$ python3 -q
>>> import numpy as np
>>> np.set_printoptions(precision=2, suppress=True, linewidth=120, sign=" ")
>>> data = np.load("x.npy")
>>> print(data)
[[ 0 -1]
 [ 0  0]]
>>> # row 0 is much longer than the rest
>>> rank = np.linalg.matrix_rank(data)
>>> print(rank)
1
>>> N = np.linalg.svd(data)[2][rank:].T
>>> print([int(np.linalg.matrix_rank(data[:i])) for i in range(1, len(data) + 1)])
[1, 1]
>>> print(data @ N)
[[ 0.]
 [ 0.]]
>>> print([int(np.linalg.matrix_rank(data[:, :j + 1])) for j in range(2)])
[0, 1]
>>> print(np.linalg.matrix_rank(data.T @ data), np.linalg.matrix_rank(data @ data.T))
1 1
>>> print(np.allclose(data @ N, 0))
True
>>> print([int(np.linalg.matrix_rank(np.delete(data, i, axis=0))) for i in range(2)])
[0, 1]
>>> print(np.linalg.matrix_rank(data, rtol=0.1))
1
>>> print(round(float(np.linalg.norm(data, 2) / np.linalg.norm(data)), 2))
1.0
>>> print(np.argsort(-np.linalg.norm(data, axis=0).round(6), kind="stable")[:3])
[ 1  0]
>>> print(np.linalg.cond(data) > 100)
True
>>> print(np.allclose(data[:-1].T @ np.linalg.lstsq(data[:-1].T, data[-1])[0], data[-1]))
True
>>> print(np.unique(data.round(6), axis=0).shape)
(2, 2)
>>> O, _ = np.linalg.qr(np.array([[-0.7, 0.8, -0.4], [0.3, -0.3, -0.6], [-0.2, -1.0, 0.1]]))
>>> K = -2 * O
>>> print(K)
[[ 1.78 -0.49  0.77]
 [-0.76  0.14  1.84]
 [ 0.51  1.93  0.06]]
>>> rng = np.random.default_rng(83604)
>>> labels = rng.permutation(3)
>>> print(labels)
[ 1  2  0]
>>> A2 = K[labels][:, labels]
>>> print(A2)
[[ 0.14  1.84 -0.76]
 [ 1.93  0.06  0.51]
 [-0.49  0.77  1.78]]
>>> print(round(float(np.trace(A2)), 2))
1.98
>>> W1 = np.array([[2, 2, 2, 2], [2, 1, 2, 2], [1, 0, 1, 1]])
>>> c = np.array([3, -3, 0, -2])
>>> H = np.maximum(K @ W1 + c, 0)
>>> print(np.linalg.matrix_rank(H))
3
>>> print((H > 0).astype(int))
[[ 1  1  1  1]
 [ 1  0  1  0]
 [ 1  0  1  1]]
>>> C = np.array([[0, 3, -2], [3, -2, 3], [1, 1, 2], [2, -1, -3]])
>>> print(H @ C)
[[  6.22  20.9   -9.84]
 [  0.6   11.39  -6.  ]
 [ 10.84  25.84 -14.84]]
>>> print(np.round(np.linalg.norm(K, "nuc"), 2))
6.0
>>> print(np.round(np.linalg.norm(K[0], 1), 2), round(np.linalg.norm(K[0], np.inf), 2))
3.04 1.78
>>> vec = np.array([2, 0, 1])
>>> print(K @ (2 * vec))
[ 8.66  0.64  2.16]
>>> print(np.sign((K @ vec).round(6)))
[ 1.  1.  1.]
>>> print(K @ np.eye(3)[2])
[ 0.77  1.84  0.06]
>>> print(np.einsum("ij,j->i", K, vec))
[ 4.33  0.32  1.08]
>>> vec = np.array([2, 4])
>>> print(np.einsum("ij,j->i", data, vec))
[-4  0]
>>> print((data * vec).sum(axis=1))
[-4  0]
>>> print(np.linalg.norm(data @ vec) <= np.linalg.norm(data, 2) * np.linalg.norm(vec) + 1e-9)
True
>>> print((data @ vec).argmax())
1
>>> print(data @ (2 * vec))
[-8  0]
>>> print(data @ np.ones(2))
[-1.  0.]
>>> print(data * vec)
[[ 0 -4]
 [ 0  0]]
>>> print(np.sign((data @ vec).round(6)))
[-1  0]
>>> E = np.load("sample8.npy")
>>> print(E)
[[-2.99  6.02  0.    2.99 -6.02]
 [-2.95  6.    0.03  3.   -6.  ]
 [-2.98  6.01 -0.01  2.98 -5.98]]
>>> theta = np.radians(72)
>>> Rm = np.eye(5)
>>> Rm[2, 2] = Rm[0, 0] = np.cos(theta)
>>> Rm[2, 0], Rm[0, 2] = -np.sin(theta), np.sin(theta)
>>> print(Rm)
[[ 0.31  0.    0.95  0.    0.  ]
 [ 0.    1.    0.    0.    0.  ]
 [-0.95  0.    0.31  0.    0.  ]
 [ 0.    0.    0.    1.    0.  ]
 [ 0.    0.    0.    0.    1.  ]]
>>> A2 = E @ Rm.T
>>> print(np.linalg.svd(E, compute_uv=False), np.linalg.svd(A2, compute_uv=False))
[ 16.42   0.04   0.01] [ 16.42   0.04   0.01]
>>> print(np.allclose(np.linalg.norm(E, axis=1), np.linalg.norm(A2, axis=1)))
True
>>> U, sigma, vt = np.linalg.svd(E, full_matrices=False)
>>> print(np.round(np.abs(vt[0]), 2) + 0)
[ 0.31  0.63  0.    0.32  0.63]
>>> print(sigma)
[ 16.42   0.04   0.01]
>>> print(U.shape, sigma.shape, vt.shape)
(3, 3) (3,) (3, 5)
>>> print(round(np.sqrt((sigma ** 2).sum()), 2), round(np.linalg.norm(E), 2))
16.42 16.42
>>> A2 = np.array([[0, 2, 5], [5, 1, 0], [3, 0, 4], [2, 5, 1], [4, 4, 0]])
>>> print(E @ A2)
[[ 12.    -9.09 -11.96]
 [ 12.09  -8.9  -11.63]
 [ 12.06  -8.97 -11.96]]
>>> print(np.einsum("ij->j", E))
[ -8.92  18.03   0.02   8.97 -18.  ]
>>> print(np.vstack([E, A2.T]).shape)
(6, 5)
>>> print(np.einsum("ij,ij->i", E, E))
[ 90.36  89.7   89.64]
>>> print(np.einsum("ik,kj->ji", E, A2))
[[ 12.    12.09  12.06]
 [ -9.09  -8.9   -8.97]
 [-11.96 -11.63 -11.96]]
>>> print(np.linalg.matrix_rank(E @ A2))
3
>>> feats = np.load("data.npy")
>>> print(feats)
[[ 0  1  1  0]
 [ 1  0  1  0]
 [ 1  1  0  0]
 [ 0  0  0  0]]
>>> print(round(np.linalg.det(K[::-1]), 2))
8.0
>>> print(round(float(np.linalg.eigvals(K).sum().real), 2))
1.98
>>> print(np.kron(np.eye(2, dtype=int), K))
[[ 1.78 -0.49  0.77  0.   -0.    0.  ]
 [-0.76  0.14  1.84 -0.    0.    0.  ]
 [ 0.51  1.93  0.06  0.    0.    0.  ]
 [ 0.   -0.    0.    1.78 -0.49  0.77]
 [-0.    0.    0.   -0.76  0.14  1.84]
 [ 0.    0.    0.    0.51  1.93  0.06]]
>>> print(np.linalg.eigvals(K))
[-2.  +0.j    1.99+0.19j  1.99-0.19j]
>>> P = np.triu(np.array([[1, -7, 3, 1], [6, 5, -1, 6], [1, -5, 3, 0], [2, 8, 4, 8]]), 1) + np.eye(4)
>>> A2 = P @ feats @ np.linalg.inv(P)
>>> print(P @ feats - feats @ P)
[[-4.  3. -6. -6.]
 [-1.  6. -3. -1.]
 [ 0.  7. -2. -7.]
 [ 0.  0.  0.  0.]]
>>> print(np.linalg.matrix_rank(A2))
3
>>> print(round(np.linalg.det(A2), 2))
0.0
>>> U, sigma, vt = np.linalg.svd(feats)
>>> V = vt[:(sigma > 1e-8).sum()]
>>> vec = feats[3] + -1 * feats[2] + rng.integers(2) * np.eye(4)[3]
>>> print(vec)
[-1. -1.  0.  1.]
>>> print(np.linalg.matrix_rank(np.vstack([feats, vec])))
4
>>> print(np.round(V.T @ V, 2) + 0)
[[ 1.  0.  0.  0.]
 [ 0.  1.  0.  0.]
 [ 0.  0.  1.  0.]
 [ 0.  0.  0.  0.]]
>>> print(np.diag(V.T @ V))
[ 1.  1.  1.  0.]
>>> print(np.round(np.linalg.norm(vec - V.T @ V @ vec), 2))
1.0
>>> print(np.flatnonzero(np.linalg.matrix_power((feats != 0) + (feats.T != 0) + np.eye(4), 4)[2]))
[ 0  1  2]
>>> print((np.linalg.matrix_power((feats != 0) + (feats.T != 0) + np.eye(4), 4) > 0).astype(int))
[[ 1  1  1  0]
 [ 1  1  1  0]
 [ 1  1  1  0]
 [ 0  0  0  1]]
>>> print(np.sort(np.linalg.eigvals(feats).real))
[-1. -1.  0.  2.]
>>> F = np.array([[2, 6, 2, 6], [7, -5, 7, -5], [2, 6, 2, 6], [7, -5, 7, -5]])
>>> print(F)
[[ 2  6  2  6]
 [ 7 -5  7 -5]
 [ 2  6  2  6]
 [ 7 -5  7 -5]]
>>> # column 2 repeats column 0
>>> print([round(float(x), 2) for x in np.linalg.svd(F, compute_uv=False)[:3]])
[17.93, 11.6, 0.0]
>>> print(np.round(np.linalg.norm(F, 2) / np.linalg.norm(F), 2))
0.84
>>> print(np.linalg.cond(F) > 100)
True
>>> U, sigma, vt = np.linalg.svd(F)
>>> V = vt[:(sigma > 1e-8).sum()]
>>> vec = F[0] + 3 * F[2] + rng.integers(2) * np.eye(4)[2]
>>> print(vec)
[  8.  24.   9.  24.]
>>> print(np.round(V.T @ V, 2) + 0)
[[ 0.5  0.   0.5  0. ]
 [ 0.   0.5  0.   0.5]
 [ 0.5  0.   0.5  0. ]
 [ 0.   0.5  0.   0.5]]
>>> print(np.diag(V.T @ V))
[ 0.5  0.5  0.5  0.5]
>>> labels = rng.permutation(4)
>>> print(labels)
[ 2  3  1  0]
>>> A2 = F[labels][:, labels]
>>> print(np.allclose(A2, F))
False
>>> print(np.diag(A2))
[ 2 -5 -5  2]
>>> print(np.trace(A2))
-6
>>> print(round(np.linalg.det(A2), 2), np.round(np.linalg.det(F[labels]), 2))
0.0 0.0
>>> print(np.allclose(F, F.T))
False
>>> print(np.allclose(F @ F.T, F.T @ F))
False
>>> print((F - F.T) / 2)
[[ 0.  -0.5  0.  -0.5]
 [ 0.5  0.   0.5  0. ]
 [ 0.  -0.5  0.  -0.5]
 [ 0.5  0.   0.5  0. ]]
>>> print(F @ F)
[[ 92 -36  92 -36]
 [-42 134 -42 134]
 [ 92 -36  92 -36]
 [-42 134 -42 134]]
>>> print(round(np.abs(np.linalg.eigvals(F)).max(), 2))
17.73
>>> print(np.linalg.matrix_power(F, 2))
[[ 92 -36  92 -36]
 [-42 134 -42 134]
 [ 92 -36  92 -36]
 [-42 134 -42 134]]
>>> print(np.round(np.linalg.det(F), 2))
0.0
>>> X = np.diag(3 * np.array([0, 0])) + np.array([[-1, 0], [-2, 2]])
>>> print(X)
[[-1  0]
 [-2  2]]
>>> # triangular, det is the product of the diagonal
>>> labels = rng.permutation(2)
>>> print(labels)
[ 1  0]
>>> A2 = X[labels][:, labels]
>>> print(np.diag(A2))
[ 2 -1]
>>> print(np.allclose(A2, X))
False
>>> print(np.round(np.linalg.det(A2), 2), round(np.linalg.det(X[labels]), 2))
-2.0 2.0
>>> print(np.linalg.pinv(data))
[[ 0.  0.]
 [-1.  0.]]
>>> print(data @ data.T)
[[ 1  0]
 [ 0  0]]
>>> print(data[:, 1] @ data[:, 0])
0
>>> print(np.round(np.linalg.det(X), 2))
-2.0
>>> print((X - X.T) / 2)
[[ 0.  1.]
 [-1.  0.]]
>>> print(np.trace(X))
1
>>> print(np.linalg.matrix_power(X, 3))
[[-1  0]
 [-6  8]]
>>> A2 = np.array([[1, 0], [2, 1]])
>>> print(np.vstack([X, A2.T]).shape)
(4, 2)
>>> print(np.linalg.matrix_rank(np.vstack([X, A2.T])))
2
>>> print(X @ A2)
[[-1  0]
 [ 2  2]]
>>> print(np.einsum("ij->j", X))
[-3  2]
>>> print(A2.T @ X.T)
[[-1  2]
 [ 0  2]]
>>> print(np.einsum("ij,ij->i", X, X))
[ 1  8]
>>> print(np.linalg.matrix_rank(X @ A2))
2
>>> print([int(np.linalg.matrix_rank(np.linalg.matrix_power(X, p))) for p in range(1, 3)])
[2, 2]
>>> print(np.linalg.matrix_power(X - np.diag(np.diag(X)), 2))
[[ 0  0]
 [ 0  0]]
>>> print(X @ X)
[[ 1  0]
 [-2  4]]
>>> print(np.sort(np.linalg.eigvals(X)))
[-1.  2.]
>>> print(np.prod(np.diag(X)), round(float(np.linalg.det(X)), 2))
-2 -2.0
>>> arr = np.load("mat.npy")
>>> print(arr)
[[ 1 -1 -1  1 -1  1  1 -1]
 [ 1  1  1  1  1  1  1  1]]
>>> # column 2 repeats column 1
>>> evals, V = np.linalg.eigh(feats)
>>> print(np.round(V.T @ feats @ V, 2) + 0)
[[-1.  0.  0.  0.]
 [ 0. -1.  0.  0.]
 [ 0.  0.  0.  0.]
 [ 0.  0.  0.  2.]]
>>> print(np.linalg.eigvalsh(feats @ feats))
[ 0.  1.  1.  4.]
>>> print((evals > 1e-8).sum(), (evals < -1e-8).sum())
1 2
>>> print(np.unique(evals.round(6) + 0, return_counts=True)[1])
[ 2  1  1]
>>> print(np.round(V.T @ V, 2) + 0)
[[ 1.  0.  0.  0.]
 [ 0.  1.  0.  0.]
 [ 0.  0.  1.  0.]
 [ 0.  0.  0.  1.]]
>>> print(np.linalg.svd(feats, compute_uv=False))
[ 2.  1.  1.  0.]
>>> print(round(np.linalg.norm(arr, 2), 2))
2.83
>>> print(arr[1] @ arr[0])
0
>>> print(np.linalg.norm(arr, axis=0))
[ 1.41  1.41  1.41  1.41  1.41  1.41  1.41  1.41]
>>> print(np.round(np.linalg.norm(arr) ** 2 / np.linalg.norm(arr, 2) ** 2, 2))
2.0
>>> theta = np.radians(180)
>>> Rm = np.eye(4)
>>> Rm[2, 2] = Rm[3, 3] = np.cos(theta)
>>> Rm[2, 3], Rm[3, 2] = -np.sin(theta), np.sin(theta)
>>> print(Rm.round(2) + 0)
[[ 1.  0.  0.  0.]
 [ 0.  1.  0.  0.]
 [ 0.  0. -1.  0.]
 [ 0.  0.  0. -1.]]
>>> A2 = feats @ Rm.T
>>> print(np.allclose(np.linalg.norm(feats, axis=1), np.linalg.norm(A2, axis=1)))
True
>>> print(round(float(np.linalg.det(Rm)), 2), np.trace(Rm))
1.0 0.0
>>> print(np.round(np.abs(A2 - feats).max(axis=0), 2) + 0)
[ 0.  0.  2.  0.]
>>> M = np.array([[0, 0, 0, 0, 0],
...     [1, 0, 0, 0, 0],
...     [0, 0, 0, 0, 2],
...     [0, 0, 0, 0, 0],
...     [0, 0, 2, 0, 0]])
>>> print([round(float(x), 2) for x in np.linalg.svd(M, compute_uv=False)[:3]])
[2.0, 2.0, 1.0]
>>> print(np.argsort(-np.linalg.norm(M, axis=0).round(6), kind="stable")[:3])
[ 2  4  0]
>>> print(round(float(np.linalg.norm(M, 2) / np.linalg.norm(M)), 2))
0.67
